>>> import numpy as np
>>> np.set_printoptions(precision=2, suppress=True, linewidth=120, legacy="1.25")
>>> def rd(a):
...     return np.round(a, 2) + 0
... 
>>> rng = np.random.default_rng(59)
>>> labels = rng.integers(0, 2, 5)
>>> arr = (labels[:, None] == labels) * 5 + np.eye(5)
>>> arr
array([[6., 5., 5., 5., 5.],
       [5., 6., 5., 5., 5.],
       [5., 5., 6., 5., 5.],
       [5., 5., 5., 6., 5.],
       [5., 5., 5., 5., 6.]])
>>> (arr @ arr)[0]
array([136., 135., 135., 135., 135.])
>>> np.sort(np.abs(np.fft.fft(arr[0]))), rd(np.sort(np.linalg.svd(arr, compute_uv=False)))
(array([ 1.,  1.,  1.,  1., 26.]), array([ 1.,  1.,  1.,  1., 26.]))
>>> data = 3 * np.eye(4) + np.eye(4, k=1)
>>> data
array([[3., 1., 0., 0.],
       [0., 3., 1., 0.],
       [0., 0., 3., 1.],
       [0., 0., 0., 3.]])
>>> # triangular
>>> hat = np.triu(np.array([[1, 6, 6, 5], [5, 5, 1, 8], [3, 0, 9, 9], [2, 7, 8, 2]]), 1) + np.eye(4)
>>> other = hat @ data @ np.linalg.inv(hat)
>>> other
array([[  3.,   1.,   5., -47.],
       [  0.,   3.,   1.,  -8.],
       [  0.,   0.,   3.,   1.],
       [  0.,   0.,   0.,   3.]])
>>> rd(np.linalg.det(other))
81.0
>>> np.linalg.matrix_rank(other)
4
>>> hat @ data - data @ hat
array([[ 0.,  0.,  5., -2.],
       [ 0.,  0.,  0., -8.],
       [ 0.,  0.,  0.,  0.],
       [ 0.,  0.,  0.,  0.]])
>>> Q, R = np.linalg.qr(data)
>>> np.allclose(R.T @ R, data.T @ data)
True
>>> np.abs(np.diag(R))
array([3., 3., 3., 3.])
>>> R
array([[3., 1., 0., 0.],
       [0., 3., 1., 0.],
       [0., 0., 3., 1.],
       [0., 0., 0., 3.]])
>>> Q @ R
array([[3., 1., 0., 0.],
       [0., 3., 1., 0.],
       [0., 0., 3., 1.],
       [0., 0., 0., 3.]])
>>> np.trace(Q @ Q.T)
4.0
